$ python -q
>>> import numpy as np
>>> import numpy.linalg as la
>>> np.set_printoptions(suppress=True, linewidth=100)
>>> X = np.load("a.npy")
>>> X
array([[-1.054, -1.7  ,  0.5  ],
       [-0.005,  0.5  ,  0.   ],
       [ 1.024,  0.   , -0.5  ],
       [ 0.344,  0.1  , -0.2  ],
       [ 1.813,  1.   , -0.9  ],
       [-1.588,  1.   ,  0.8  ],
       [ 0.869,  1.7  , -0.4  ],
       [-0.026,  1.1  ,  0.   ],
       [ 1.368, -0.5  , -0.7  ],
       [-2.997, -0.8  ,  1.5  ],
       [-0.799,  0.   ,  0.4  ],
       [-1.201,  1.1  ,  0.6  ],
       [-1.799,  0.2  ,  0.9  ],
       [ 3.042, -0.7  , -1.5  ],
       [-0.209, -1.1  ,  0.1  ],
       [ 2.213,  0.1  , -1.1  ],
       [ 2.419,  0.5  , -1.2  ],
       [ 2.798,  0.1  , -1.4  ],
       [ 0.648,  0.3  , -0.3  ],
       [-1.265, -0.7  ,  0.6  ],
       [ 0.64 ,  2.   , -0.3  ]])
>>> rng = np.random.default_rng(5302)
>>> z = rng.permutation(3)
>>> Y = X[:, z] * rng.choice([-1, 1], 3)
>>> Y
array([[ 1.054,  0.5  ,  1.7  ],
       [ 0.005,  0.   , -0.5  ],
       [-1.024, -0.5  , -0.   ],
       [-0.344, -0.2  , -0.1  ],
       [-1.813, -0.9  , -1.   ],
       [ 1.588,  0.8  , -1.   ],
       [-0.869, -0.4  , -1.7  ],
       [ 0.026,  0.   , -1.1  ],
       [-1.368, -0.7  ,  0.5  ],
       [ 2.997,  1.5  ,  0.8  ],
       [ 0.799,  0.4  , -0.   ],
       [ 1.201,  0.6  , -1.1  ],
       [ 1.799,  0.9  , -0.2  ],
       [-3.042, -1.5  ,  0.7  ],
       [ 0.209,  0.1  ,  1.1  ],
       [-2.213, -1.1  , -0.1  ],
       [-2.419, -1.2  , -0.5  ],
       [-2.798, -1.4  , -0.1  ],
       [-0.648, -0.3  , -0.3  ],
       [ 1.265,  0.6  ,  0.7  ],
       [-0.64 , -0.3  , -2.   ]])
>>> left, _, Vt = la.svd(X.T @ Y)
>>> np.round(left @ Vt, 3) + 0
array([[-1.,  0.,  0.],
       [ 0.,  0., -1.],
       [ 0.,  1.,  0.]])
>>> np.round(la.lstsq(X, Y)[0], 3) + 0
array([[-1.,  0.,  0.],
       [ 0.,  0., -1.],
       [ 0.,  1.,  0.]])
>>> dist = la.norm(X[:, None] - X[None], axis=-1)
>>> dist[:5, :5].round(3)
array([[0.   , 2.488, 2.865, 2.384, 4.18 ],
       [2.488, 0.   , 1.249, 0.567, 2.089],
       [2.865, 1.249, 0.   , 0.75 , 1.335],
       [2.384, 0.567, 0.75 , 0.   , 1.86 ],
       [4.18 , 2.089, 1.335, 1.86 , 0.   ]])
>>> hat = X @ la.solve(X.T @ X, X.T)
>>> round(float(np.trace(hat)), 3)
3.0
>>> np.allclose(hat @ hat, hat)
True
>>> np.round(la.eigvalsh(hat), 3) + 0
array([0., 0., 0., 0., 0., 0., 0., 0., 0., 0., 0., 0., 0., 0., 0., 0., 0., 0., 1., 1., 1.])
>>> M = np.load("data.npy")
>>> M
array([[ -3.,   3.,   2.,   1.],
       [-12.,   9.,   4.,   2.],
       [  6.,  -3.,   1.,  -1.],
       [ -6.,   3.,   2.,   4.]])
>>> def softmax(z):
...     e = np.exp(z - z.max(axis=-1, keepdims=True))
...     return e / e.sum(axis=-1, keepdims=True)
... 
>>> softmax(M).sum(axis=1)
array([1., 1., 1., 1.])
>>> np.round(softmax(M[0] + 2), 3)
array([0.002, 0.664, 0.244, 0.09 ])
>>> att = M @ M.T / np.sqrt(4)
>>> np.round(softmax(att)[0] @ M, 3)
array([-12.,   9.,   4.,   2.])
>>> Y = M / np.sqrt((M ** 2).mean(axis=1, keepdims=True))
>>> np.round(la.norm(Y, axis=1), 3)
array([2., 2., 2., 2.])
>>> la.matrix_rank(Y) == la.matrix_rank(M)
np.True_
>>> M - M.mean(axis=1, keepdims=True)
array([[ -3.75,   2.25,   1.25,   0.25],
       [-12.75,   8.25,   3.25,   1.25],
       [  5.25,  -3.75,   0.25,  -1.75],
       [ -6.75,   2.25,   1.25,   3.25]])
>>> Y[2].round(3)
array([ 1.75 , -0.875,  0.292, -0.292])
>>> la.matrix_rank(M - M.mean(axis=1, keepdims=True))
np.int64(3)
>>> (M + M.T) / 2
array([[-3. , -4.5,  4. , -2.5],
       [-4.5,  9. ,  0.5,  2.5],
       [ 4. ,  0.5,  1. ,  0.5],
       [-2.5,  2.5,  0.5,  4. ]])
>>> la.determinant(M)
Traceback (most recent call last):
  File "<python-input-32>", line 1, in <module>
    la.determinant(M)
    ^^^^^^^^^^^^^^
AttributeError: module 'numpy.linalg' has no attribute 'determinant'
>>> np.round(la.matrix_power(M, 4), 3)
array([[-309.,  195.,  130.,   65.],
       [-780.,  471.,  260.,  130.],
       [ 390., -195.,  -49.,  -65.],
       [-390.,  195.,  130.,  146.]])
>>> (M - M.T) / 2
array([[ 0. ,  7.5, -2. ,  3.5],
       [-7.5,  0. ,  3.5, -0.5],
       [ 2. , -3.5,  0. , -1.5],
       [-3.5,  0.5,  1.5,  0. ]])
>>> np.round(np.sort(np.abs(la.eigvals(M))), 3)
array([2., 3., 3., 3.])
>>> np.trace(M)
np.float64(11.0)
>>> Y = np.array([[3, 1, 0, 2, 3],
...     [3, 3, 1, 0, 3],
...     [1, 1, 3, 3, 1],
...     [1, 2, 1, 0, 2],
...     [0, 1, 3, 1, 2]])
>>> m1 = np.tril(Y)
>>> m1
array([[3, 0, 0, 0, 0],
       [3, 3, 0, 0, 0],
       [1, 1, 3, 0, 0],
       [1, 2, 1, 0, 0],
       [0, 1, 3, 1, 2]])
>>> # rank 4
>>> la.matrix_rank(m1, rtol=0.1)
np.int64(4)
>>> rk = la.matrix_rank(m1)
>>> rk
np.int64(4)
>>> null = la.svd(m1)[2][rk:].T
>>> [int(la.matrix_rank(np.delete(m1, i, axis=0))) for i in range(5)]
[4, 4, 4, 4, 3]
>>> [int(la.matrix_rank(m1[:i])) for i in range(1, len(m1) + 1)]
[1, 2, 3, 3, 4]
>>> np.round(null[:, 0] / null[np.abs(null[:, 0]).round(6).argmax(), 0], 3) + 0
array([ 0. ,  0. ,  0. ,  1. , -0.5])
>>> [int(la.matrix_rank(m1[:, :j + 1])) for j in range(5)]
[1, 2, 3, 4, 4]
>>> la.matrix_rank(m1.T @ m1), la.matrix_rank(m1 @ m1.T)
(np.int64(4), np.int64(4))
>>> Y = la.inv(M)
>>> np.round(la.cond(M), 3)
np.float64(60.317)
>>> np.round(M @ Y, 3) + 0
array([[1., 0., 0., 0.],
       [0., 1., 0., 0.],
       [0., 0., 1., 0.],
       [0., 0., 0., 1.]])
>>> mat = np.load("dump.npy")
>>> mat
array([[4, 4, 2, 2, 0, 2, 4],
       [4, 4, 2, 2, 0, 2, 4],
       [2, 2, 1, 1, 0, 1, 2],
       [2, 2, 1, 1, 0, 1, 2],
       [0, 0, 0, 0, 0, 0, 0],
       [2, 2, 1, 1, 0, 1, 2],
       [4, 4, 2, 2, 0, 2, 4]])
>>> # null space of dimension 6
>>> np.round(la.det(mat), 3)
np.float64(0.0)
>>> mat @ mat
array([[60, 60, 30, 30,  0, 30, 60],
       [60, 60, 30, 30,  0, 30, 60],
       [30, 30, 15, 15,  0, 15, 30],
       [30, 30, 15, 15,  0, 15, 30],
       [ 0,  0,  0,  0,  0,  0,  0],
       [30, 30, 15, 15,  0, 15, 30],
       [60, 60, 30, 30,  0, 30, 60]])
>>> (mat != 0).astype(int)
array([[1, 1, 1, 1, 0, 1, 1],
       [1, 1, 1, 1, 0, 1, 1],
       [1, 1, 1, 1, 0, 1, 1],
       [1, 1, 1, 1, 0, 1, 1],
       [0, 0, 0, 0, 0, 0, 0],
       [1, 1, 1, 1, 0, 1, 1],
       [1, 1, 1, 1, 0, 1, 1]])
>>> (la.matrix_power((mat != 0) + (mat.T != 0) + np.eye(7), 7) > 0).astype(int)
array([[1, 1, 1, 1, 0, 1, 1],
       [1, 1, 1, 1, 0, 1, 1],
       [1, 1, 1, 1, 0, 1, 1],
       [1, 1, 1, 1, 0, 1, 1],
       [0, 0, 0, 0, 1, 0, 0],
       [1, 1, 1, 1, 0, 1, 1],
       [1, 1, 1, 1, 0, 1, 1]])
>>> rk = la.matrix_rank(mat)
>>> rk
np.int64(1)
>>> null = la.svd(mat)[2][rk:].T
>>> [int(la.matrix_rank(mat[:, :j + 1])) for j in range(7)]
[1, 1, 1, 1, 1, 1, 1]
>>> [int(la.matrix_rank(mat[:i])) for i in range(1, len(mat) + 1)]
[1, 1, 1, 1, 1, 1, 1]
>>> null.shape
(7, 6)
>>> np.unique(mat.round(6), axis=0).shape
(3, 7)
>>> la.lstsq(mat[:-1].T, mat[-1])[2]
np.int32(1)
>>> np.round(mat @ la.pinv(mat) @ mat, 3)
array([[4., 4., 2., 2., 0., 2., 4.],
       [4., 4., 2., 2., 0., 2., 4.],
       [2., 2., 1., 1., 0., 1., 2.],
       [2., 2., 1., 1., 0., 1., 2.],
       [0., 0., 0., 0., 0., 0., 0.],
       [2., 2., 1., 1., 0., 1., 2.],
       [4., 4., 2., 2., 0., 2., 4.]])
>>> x = np.array([-2, 0, 1, -2, -1, -2, -2])
>>> la.norm(mat @ x) <= la.norm(mat, 2) * la.norm(x) + 1e-9
np.True_
>>> (mat @ x).argmax()
np.int64(4)
>>> mat @ np.eye(7)[3]
array([2., 2., 1., 1., 0., 1., 2.])
>>> left, sv, Vt = la.svd(mat)
>>> V = Vt[:(sv > 1e-8).sum()]
>>> x = mat[0] + 4 * mat[4] + rng.integers(2) * np.eye(7)[0]
>>> x
array([4., 4., 2., 2., 0., 2., 4.])
>>> np.round(np.diag(V.T @ V), 3)
array([0.267, 0.267, 0.067, 0.067, 0.   , 0.067, 0.267])
>>> round(la.norm(x - V.T @ V @ x), 3)
np.float64(0.0)
>>> la.matrix_rank(np.vstack([mat, x]))
np.int64(1)
>>> F = np.load("case1.npy")
>>> F
array([[1, 2, 1, 2],
       [1, 2, 1, 2],
       [1, 2, 1, 2],
       [1, 2, 1, 2]])
>>> # row 1 repeats row 0
>>> la.matrix_rank(F, rtol=0.1)
np.int64(1)
>>> np.round(la.norm(F, 2) / la.norm(F), 3)
np.float64(1.0)
>>> la.cond(F) > 100
np.True_
>>> [round(float(x), 3) for x in la.svd(F, compute_uv=False)[:3]]
[6.325, 0.0, 0.0]
>>> x = np.array([2, 0, 0, -2])
>>> F @ (2 * x)
array([-4, -4, -4, -4])
>>> F @ np.eye(4)[1]
array([2., 2., 2., 2.])
>>> F * x
array([[ 2,  0,  0, -4],
       [ 2,  0,  0, -4],
       [ 2,  0,  0, -4],
       [ 2,  0,  0, -4]])
>>> (F * x).sum(axis=1)
array([-2, -2, -2, -2])
>>> F @ x
array([-2, -2, -2, -2])
>>> left, sv, Vt = la.svd(F)
>>> np.argmax(sv[:-1] / (sv[1:] + 1e-6)) + 1
np.int64(1)
>>> sv.round(3) + 0
array([6.325, 0.   , 0.   , 0.   ])
>>> Y = left[:, :1] @ np.diag(sv[:1]) @ Vt[:1]
>>> round(float(la.norm(F - Y) / la.norm(F)), 3)
0.0
>>> np.round(np.abs(F - Y).max(), 3)
np.float64(0.0)
>>> Y.round(3)
array([[1., 2., 1., 2.],
       [1., 2., 1., 2.],
       [1., 2., 1., 2.],
       [1., 2., 1., 2.]])
>>> np.round(la.norm(F - Y, 2), 3), round(float(sv[1]), 3)
(np.float64(0.0), 0.0)
>>> la.matrix_rank(F, rtol=0.05)
np.int64(1)
